>>> import numpy as np
>>> np.set_printoptions(suppress=True, linewidth=140)
>>> K = np.loadtxt("run14.csv", delimiter=",")
>>> K
array([[0.5, 0.5, 0. , 0. ],
       [0. , 0.5, 0.5, 0. ],
       [0. , 0. , 1. , 0. ],
       [0. , 0. , 0. , 1. ]])
>>> # rows sum to 1
>>> ev, V = np.linalg.eig(K)
>>> round(float(np.prod(ev)), 1)
0.2
>>> K @ V[:, 0] - ev[0] * V[:, 0]
array([0., 0., 0., 0.])
>>> ev
array([0.5, 0.5, 1. , 1. ])
>>> rng = np.random.default_rng(28841)
>>> idx = rng.permutation(4)
>>> A2 = K[:, idx] * rng.choice([-1, 1], 4)
>>> A2
array([[ 0.5, -0. ,  0.5,  0. ],
       [ 0.5, -0. ,  0. ,  0.5],
       [ 0. , -0. ,  0. ,  1. ],
       [ 0. , -1. ,  0. ,  0. ]])
>>> U, _, Vh = np.linalg.svd(K.T @ A2)
>>> idx
array([1, 3, 0, 2])
>>> np.round(np.linalg.lstsq(K, A2)[0], 1) + 0
array([[ 0.,  0.,  1.,  0.],
       [ 1.,  0.,  0.,  0.],
       [ 0.,  0.,  0.,  1.],
       [ 0., -1.,  0.,  0.]])
>>> K @ np.ones(4)
array([1., 1., 1., 1.])
>>> np.round(np.linalg.matrix_power(K, 100), 1) + 0
array([[0., 0., 1., 0.],
       [0., 0., 1., 0.],
       [0., 0., 1., 0.],
       [0., 0., 0., 1.]])
>>> pr = np.eye(4)[3]
>>> for _ in range(5):
...     pr = pr @ K
...     print(pr.round(1))
... 
[0. 0. 0. 1.]
[0. 0. 0. 1.]
[0. 0. 0. 1.]
[0. 0. 0. 1.]
[0. 0. 0. 1.]
>>> K.reshape(2, -1)
array([[0.5, 0.5, 0. , 0. , 0. , 0.5, 0.5, 0. ],
       [0. , 0. , 1. , 0. , 0. , 0. , 0. , 1. ]])
>>> K.reshape(-1, 2)
array([[0.5, 0.5],
       [0. , 0. ],
       [0. , 0.5],
       [0.5, 0. ],
       [0. , 0. ],
       [1. , 0. ],
       [0. , 0. ],
       [0. , 1. ]])
>>> T = K.reshape(4, 2, -1)
>>> np.round(np.einsum("ihd,ihd->ih", T, T), 1)
array([[0.5, 0. ],
       [0.2, 0.2],
       [0. , 1. ],
       [0. , 1. ]])
>>> np.swapaxes(T, 1, 2)[0]
array([[0.5, 0. ],
       [0.5, 0. ]])
>>> np.einsum("ihd,jhd->hij", T, T).shape
(2, 4, 4)
>>> np.round((K + K.T) / 2, 1)
array([[0.5, 0.2, 0. , 0. ],
       [0.2, 0.5, 0.2, 0. ],
       [0. , 0.2, 1. , 0. ],
       [0. , 0. , 0. , 1. ]])
>>> np.round(np.linalg.matrix_power(K, 3), 1)
array([[0.1, 0.4, 0.5, 0. ],
       [0. , 0.1, 0.9, 0. ],
       [0. , 0. , 1. , 0. ],
       [0. , 0. , 0. , 1. ]])
>>> np.round((K - K.T) / 2, 1)
array([[ 0. ,  0.2,  0. ,  0. ],
       [-0.2,  0. ,  0.2,  0. ],
       [ 0. , -0.2,  0. ,  0. ],
       [ 0. ,  0. ,  0. ,  0. ]])
>>> np.allclose(K @ K.T, K.T @ K)
False
>>> W0 = np.load("case19.npy")
>>> W0
array([[-2.9,  0.1, -1. ,  1.2, -0.7,  1.5],
       [-0.9,  0.9, -0.4, -0.4,  0.7,  0.9],
       [ 0. , -0.1, -1.8, -0.4, -2.5,  0.3],
       [ 0. , -0.1, -1.9, -0.3, -2.5,  0.3]])
>>> vec = np.array([0, 2, 0, 4, 3, 0])
>>> np.round(np.einsum("ij,j->i", W0, vec), 1)
array([ 2.9,  2.3, -9.3, -8.9])
>>> np.round(W0 @ vec, 1)
array([ 2.9,  2.3, -9.3, -8.9])
>>> np.round(W0 * vec, 1)
array([[-0. ,  0.2, -0. ,  4.8, -2.1,  0. ],
       [-0. ,  1.8, -0. , -1.6,  2.1,  0. ],
       [ 0. , -0.2, -0. , -1.6, -7.5,  0. ],
       [ 0. , -0.2, -0. , -1.2, -7.5,  0. ]])
>>> np.linalg.norm(W0 @ vec) <= np.linalg.norm(W0, 2) * np.linalg.norm(vec) + 1e-9
np.True_
>>> np.sign((W0 @ vec).round(6))
array([ 1.,  1., -1., -1.])
>>> f, r1 = W0[2], W0[3]
>>> np.round(f @ f, 1)
np.float64(9.8)
>>> pr = (f @ r1) / (f @ f) * f
>>> np.round(r1 - pr, 1) + 0
array([ 0. ,  0. , -0.1,  0.1,  0. ,  0. ])
>>> pr.round(1)
array([ 0. , -0.1, -1.8, -0.4, -2.5,  0.3])
>>> np.linalg.cond(W0) > 100
np.False_
>>> np.linalg.matrix_rank(W0, rtol=0.1)
np.int64(3)
>>> np.count_nonzero(W0)
np.int64(22)
>>> np.round(W0.sum(axis=1), 1)
array([-1.8,  0.8, -4.5, -4.5])
>>> np.round(W0.sum(axis=0), 1)
array([-3.8,  0.8, -5.1,  0.1, -5. ,  3. ])
>>> U, s, Vh = np.linalg.svd(W0)
>>> s.round(1)
array([4.8, 3.5, 1.3, 0.1])
>>> A2 = U[:, :3] @ np.diag(s[:3]) @ Vh[:3]
>>> round(float(np.abs(W0 - A2).max()), 1)
0.0
>>> np.linalg.matrix_rank(W0, rtol=0.05)
np.int64(3)
>>> A2.round(1) + 0
array([[-2.9,  0.1, -1. ,  1.2, -0.7,  1.5],
       [-0.9,  0.9, -0.4, -0.4,  0.7,  0.9],
       [ 0. , -0.1, -1.8, -0.4, -2.5,  0.3],
       [ 0. , -0.1, -1.9, -0.3, -2.5,  0.3]])
>>> arr = np.loadtxt("block3.csv", delimiter=",")
>>> arr
array([[ 1.,  0.,  0.,  0.,  0.],
       [ 6.,  1.,  0.,  0.,  0.],
       [ 4.,  5.,  1.,  0.,  0.],
       [-1.,  9.,  5.,  1.,  0.],
       [ 2., -4., -2.,  0.,  1.]])
>>> proj = np.triu(np.array([[0, -2, -3, -1, -2],
...     [3, -3, 1, 0, 3],
...     [2, -2, 0, 2, 3],
...     [0, -1, 0, 1, 1],
...     [-3, 0, -3, 2, -1]]), 1) + np.eye(5)
>>> A2 = proj @ arr @ np.linalg.inv(proj)
>>> proj @ arr - arr @ proj
array([[-27., -16.,  -1.,   0.,   0.],
       [ 10.,   5.,  12.,   6.,  12.],
       [  4.,  14.,  11.,   4.,  -7.],
       [  2.,  -6., -14., -11., -44.],
       [  0.,   4.,  10.,   6.,  22.]])
>>> round(np.linalg.det(A2), 1)
np.float64(1.0)
>>> A2
array([[-26., -70., -12.,  -3., 195.],
       [ 16.,  26.,  17., -18., -76.],
       [  8.,  27.,   2.,   6., -74.],
       [  1.,   7.,  -1.,   4., -19.],
       [  2.,   0.,   4.,  -6.,  -1.]])
>>> np.kron(np.eye(2, dtype=int), arr)
array([[ 1.,  0.,  0.,  0.,  0.,  0.,  0.,  0.,  0.,  0.],
       [ 6.,  1.,  0.,  0.,  0.,  0.,  0.,  0.,  0.,  0.],
       [ 4.,  5.,  1.,  0.,  0.,  0.,  0.,  0.,  0.,  0.],
       [-1.,  9.,  5.,  1.,  0., -0.,  0.,  0.,  0.,  0.],
       [ 2., -4., -2.,  0.,  1.,  0., -0., -0.,  0.,  0.],
       [ 0.,  0.,  0.,  0.,  0.,  1.,  0.,  0.,  0.,  0.],
       [ 0.,  0.,  0.,  0.,  0.,  6.,  1.,  0.,  0.,  0.],
       [ 0.,  0.,  0.,  0.,  0.,  4.,  5.,  1.,  0.,  0.],
       [-0.,  0.,  0.,  0.,  0., -1.,  9.,  5.,  1.,  0.],
       [ 0., -0., -0.,  0.,  0.,  2., -4., -2.,  0.,  1.]])
